$ python -q
>>> import numpy as np
>>> np.set_printoptions(precision=2, suppress=True, linewidth=200)
>>> def rd(a):
...     return np.round(a, 2) + 0
... 
>>> A = np.array([[0.2, -0.4, 1.1, 0.1, -1.7, 0.7],
...     [-0.6, -1.0, -0.5, 0.1, -0.7, 0.3],
...     [-0.8, 0.1, 0.3, 0.3, 0.9, 0.1],
...     [1.6, 1.0, -0.9, -0.2, 0.6, -0.2],
...     [-0.6, 0.4, 1.5, 0.1, -0.2, -0.6],
...     [-0.7, 0.1, 1.4, 0.2, 0.6, -1.2],
...     [-0.8, 0.7, 0.6, 0.0, 0.8, -0.5],
...     [0.6, -2.1, -1.2, 0.3, 0.1, 0.4]])
>>> A[:, 3] *= 5
>>> A
array([[ 0.2, -0.4,  1.1,  0.5, -1.7,  0.7],
       [-0.6, -1. , -0.5,  0.5, -0.7,  0.3],
       [-0.8,  0.1,  0.3,  1.5,  0.9,  0.1],
       [ 1.6,  1. , -0.9, -1. ,  0.6, -0.2],
       [-0.6,  0.4,  1.5,  0.5, -0.2, -0.6],
       [-0.7,  0.1,  1.4,  1. ,  0.6, -1.2],
       [-0.8,  0.7,  0.6,  0. ,  0.8, -0.5],
       [ 0.6, -2.1, -1.2,  1.5,  0.1,  0.4]])
>>> Y = np.c_[A[:, :2] @ np.array([[-1, -4], [7, 2]]), np.array([4, 3, 6, 1, 4, 2, 5, 5])]
>>> rd(Y)
array([[ -3. ,  -1.6,   4. ],
       [ -6.4,   0.4,   3. ],
       [  1.5,   3.4,   6. ],
       [  5.4,  -4.4,   1. ],
       [  3.4,   3.2,   4. ],
       [  1.4,   3. ,   2. ],
       [  5.7,   4.6,   5. ],
       [-15.3,  -6.6,   5. ]])
>>> rd(np.linalg.norm(np.linalg.qr(A)[0].T @ Y, axis=0) ** 2 / ((Y ** 2).sum(axis=0) + 1e-12))
array([1.  , 1.  , 0.68])
>>> np.linalg.matrix_rank(Y)
np.int64(3)
>>> rd(np.linalg.lstsq(A, Y[:, 0])[0])
array([-1.,  7.,  0.,  0.,  0.,  0.])
>>> x = np.array([-1, 1, -2, 1, 0, -1])
>>> y = A @ x
>>> rd(np.linalg.pinv(A) @ A)
array([[1., 0., 0., 0., 0., 0.],
       [0., 1., 0., 0., 0., 0.],
       [0., 0., 1., 0., 0., 0.],
       [0., 0., 0., 1., 0., 0.],
       [0., 0., 0., 0., 1., 0.],
       [0., 0., 0., 0., 0., 1.]])
>>> rd(np.linalg.solve(A.T @ A, A.T @ y))
array([-1.,  1., -2.,  1.,  0., -1.])
>>> rd(y)
array([-3. ,  0.8,  1.7,  0.4, -0.9,  0.2,  0.8,  0.8])
>>> rd(np.linalg.lstsq(A, y)[0])
array([-1.,  1., -2.,  1.,  0., -1.])
>>> rng = np.random.default_rng(943)
>>> y = y + 0.1 * rng.normal(size=8)
>>> rd(y)
array([-3.05,  0.74,  1.71,  0.45, -0.83,  0.1 ,  0.89,  0.98])
>>> coef, *_ = np.linalg.lstsq(A, y)
>>> [round(float(np.linalg.norm(np.linalg.solve(A.T @ A + lam * np.eye(6), A.T @ y))), 2) for lam in (0, 1, 10, 100)]
[2.65, 1.37, 0.59, 0.09]
>>> rd(np.linalg.norm(y - A @ coef))
np.float64(0.18)
>>> x = np.array([2, 0, 1, 1, 1, 1])
>>> h = np.maximum(A @ x, 0)
>>> A * (h > 1e-9)[:, None]
array([[ 0.2, -0.4,  1.1,  0.5, -1.7,  0.7],
       [-0. , -0. , -0. ,  0. , -0. ,  0. ],
       [-0.8,  0.1,  0.3,  1.5,  0.9,  0.1],
       [ 1.6,  1. , -0.9, -1. ,  0.6, -0.2],
       [-0. ,  0. ,  0. ,  0. , -0. , -0. ],
       [-0.7,  0.1,  1.4,  1. ,  0.6, -1.2],
       [-0. ,  0. ,  0. ,  0. ,  0. , -0. ],
       [ 0.6, -2.1, -1.2,  1.5,  0.1,  0.4]])
>>> rd(np.maximum(A @ x, 0) - np.maximum(-A @ x, 0))
array([ 1. , -1.6,  1.2,  1.7,  0. ,  0.4, -0.7,  2. ])
>>> rd(np.maximum(A @ (3 * x), 0))
array([3. , 0. , 3.6, 5.1, 0. , 1.2, 0. , 6. ])
>>> data = np.vander(np.arange(7) - 1, 4, increasing=True)
>>> data
array([[  1,  -1,   1,  -1],
       [  1,   0,   0,   0],
       [  1,   1,   1,   1],
       [  1,   2,   4,   8],
       [  1,   3,   9,  27],
       [  1,   4,  16,  64],
       [  1,   5,  25, 125]])
>>> U, sig, vt = np.linalg.svd(data)
>>> np.argmax(sig[:-1] / (sig[1:] + 1e-6)) + 1
np.int64(1)
>>> rd(sig)
array([146.7 ,   5.8 ,   1.74,   1.27])
>>> Y = U[:, :1] @ np.diag(sig[:1]) @ vt[:1]
>>> rd(np.linalg.norm(data - Y) / np.linalg.norm(data))
np.float64(0.04)
>>> np.linalg.matrix_rank(data, rtol=0.05)
np.int64(1)
>>> rd(np.abs(data - Y).max())
np.float64(3.01)
>>> np.linalg.matrix_rank(Y)
np.int64(1)
>>> x = np.array([0, 2, 2, 1])
>>> y = data @ x
>>> coef, lr = np.zeros(4), 1 / np.linalg.norm(data, 2) ** 2
>>> for i in range(20):
...     coef -= lr * data.T @ (data @ coef - y)
...     if i % 5 == 0: print(i, round(np.linalg.norm(data @ coef - y), 2))
... 
0 13.76
5 13.66
10 13.55
15 13.45
>>> rd(coef)
array([0.03, 0.1 , 0.37, 1.44])
>>> K = np.loadtxt("data.csv", delimiter=",")
>>> K
array([[0., 0., 0., 0., 0., 0., 1., 0.],
       [0., 1., 0., 0., 0., 0., 0., 0.],
       [1., 0., 0., 0., 0., 0., 0., 0.],
       [0., 0., 0., 0., 1., 0., 0., 0.],
       [0., 0., 0., 0., 0., 0., 0., 1.],
       [0., 0., 1., 0., 0., 0., 0., 0.],
       [0., 0., 0., 1., 0., 0., 0., 0.],
       [0., 0., 0., 0., 0., 1., 0., 0.]])
>>> # splits into 2 blocks
>>> x = np.array([5, 3, 0, 4, 1, 3, 2, 5])
>>> y = K @ x
>>> coef, lr = np.zeros(8), 1 / np.linalg.norm(K, 2) ** 2
>>> for i in range(4):
...     coef -= lr * K.T @ (K @ coef - y)
...     if i % 1 == 0: print(i, round(np.linalg.norm(K @ coef - y), 2))
... 
0 0.0
1 0.0
2 0.0
3 0.0
>>> coef
array([5., 3., 0., 4., 1., 3., 2., 5.])
>>> f = np.array([5, 5, 4, 9, 2, 1, 4, 0])
>>> Y = K + np.outer(f, np.eye(8)[1])
>>> rd(np.linalg.det(Y) / np.linalg.det(K)), rd(1 + np.linalg.solve(K, f)[1])
(np.float64(6.0), np.float64(6.0))
>>> Y
array([[0., 5., 0., 0., 0., 0., 1., 0.],
       [0., 6., 0., 0., 0., 0., 0., 0.],
       [1., 4., 0., 0., 0., 0., 0., 0.],
       [0., 9., 0., 0., 1., 0., 0., 0.],
       [0., 2., 0., 0., 0., 0., 0., 1.],
       [0., 1., 1., 0., 0., 0., 0., 0.],
       [0., 4., 0., 1., 0., 0., 0., 0.],
       [0., 0., 0., 0., 0., 1., 0., 0.]])
>>> F = np.loadtxt("w.csv", delimiter=",")
>>> F
array([[ 0., -3.,  4.,  0., -3., -3., -4.],
       [ 0.,  0.,  4.,  0.,  0.,  0.,  0.],
       [ 0.,  0.,  0., -5.,  0.,  4.,  4.],
       [ 0., -5.,  0.,  4.,  0.,  5.,  2.],
       [ 0.,  4.,  0.,  0.,  0.,  0.,  3.]])
>>> f, v = F[4], F[1]
>>> f @ f
np.float64(25.0)
>>> pr = (f @ v) / (f @ f) * f
>>> rd(np.linalg.norm(f + v) ** 2 + np.linalg.norm(f - v) ** 2)
np.float64(82.0)
>>> np.outer(f, v)
array([[ 0.,  0.,  0.,  0.,  0.,  0.,  0.],
       [ 0.,  0., 16.,  0.,  0.,  0.,  0.],
       [ 0.,  0.,  0.,  0.,  0.,  0.,  0.],
       [ 0.,  0.,  0.,  0.,  0.,  0.,  0.],
       [ 0.,  0.,  0.,  0.,  0.,  0.,  0.],
       [ 0.,  0.,  0.,  0.,  0.,  0.,  0.],
       [ 0.,  0., 12.,  0.,  0.,  0.,  0.]])
